In [1]: import numpy as np

In [2]: np.set_printoptions(precision=2, suppress=True, linewidth=120)

In [3]: E = np.load("test9.npy")

In [4]: E
Out[4]: 
array([[1. , 0.2],
       [0.2, 1. ]])

In [5]: q, V = np.linalg.qr(E[:, :1])[0], np.linalg.qr(E[:, 1:])[0]

In [6]: sig = np.linalg.svd(q.T @ V, compute_uv=False)

In [7]: round(float(np.linalg.norm(q @ q.T - V @ V.T, 2)), 2)
Out[7]: 0.92

In [8]: (sig > 0.9).sum()
Out[8]: np.int64(0)

In [9]: hat = np.triu(np.array([[3, 0], [1, 2]]), 1) + np.eye(2)

In [10]: B = hat @ E @ np.linalg.inv(hat)

In [11]: np.linalg.matrix_rank(B)
Out[11]: np.int64(2)

In [12]: hat @ E - E @ hat
Out[12]: 
array([[0., 0.],
       [0., 0.]])

In [13]: B
Out[13]: 
array([[1. , 0.2],
       [0.2, 1. ]])

In [14]: B = np.linalg.inv(E)

In [15]: B
Out[15]: 
array([[ 1.04, -0.21],
       [-0.21,  1.04]])

In [16]: (np.abs(B) > 1e-9).astype(int)
Out[16]: 
array([[1, 1],
       [1, 1]])

In [17]: round(np.linalg.det(E) * np.linalg.det(B), 2)
Out[17]: np.float64(1.0)

In [18]: np.linalg.det(E) * B
Out[18]: 
array([[ 1. , -0.2],
       [-0.2,  1. ]])

In [19]: np.round(np.linalg.cond(E), 2)
Out[19]: np.float64(1.5)

In [20]: X = np.load("w.npy")

In [21]: X
Out[21]: 
array([[3, 3, 3],
       [3, 6, 6],
       [3, 6, 9]])

In [22]: G = X.T @ X

In [23]: (X @ X.T).shape
Out[23]: (3, 3)

In [24]: B = np.array([[0, -1], [0, 3]])

In [25]: W0 = np.tile(B, (2, 2))

In [26]: W0
Out[26]: 
array([[ 0, -1,  0, -1],
       [ 0,  3,  0,  3],
       [ 0, -1,  0, -1],
       [ 0,  3,  0,  3]])

In [27]: t = np.radians(67)

In [28]: R = np.eye(4)

In [29]: R[2, 2] = R[3, 3] = np.cos(t)

In [30]: R[2, 3], R[3, 2] = -np.sin(t), np.sin(t)

In [31]: R
Out[31]: 
array([[ 1.  ,  0.  ,  0.  ,  0.  ],
       [ 0.  ,  1.  ,  0.  ,  0.  ],
       [ 0.  ,  0.  ,  0.39, -0.92],
       [ 0.  ,  0.  ,  0.92,  0.39]])

In [32]: B = W0 @ R.T

In [33]: np.allclose(np.linalg.norm(W0, axis=1), np.linalg.norm(B, axis=1))
Out[33]: True

In [34]: np.abs(B - W0).max(axis=0)
Out[34]: array([0.  , 0.  , 2.76, 1.83])
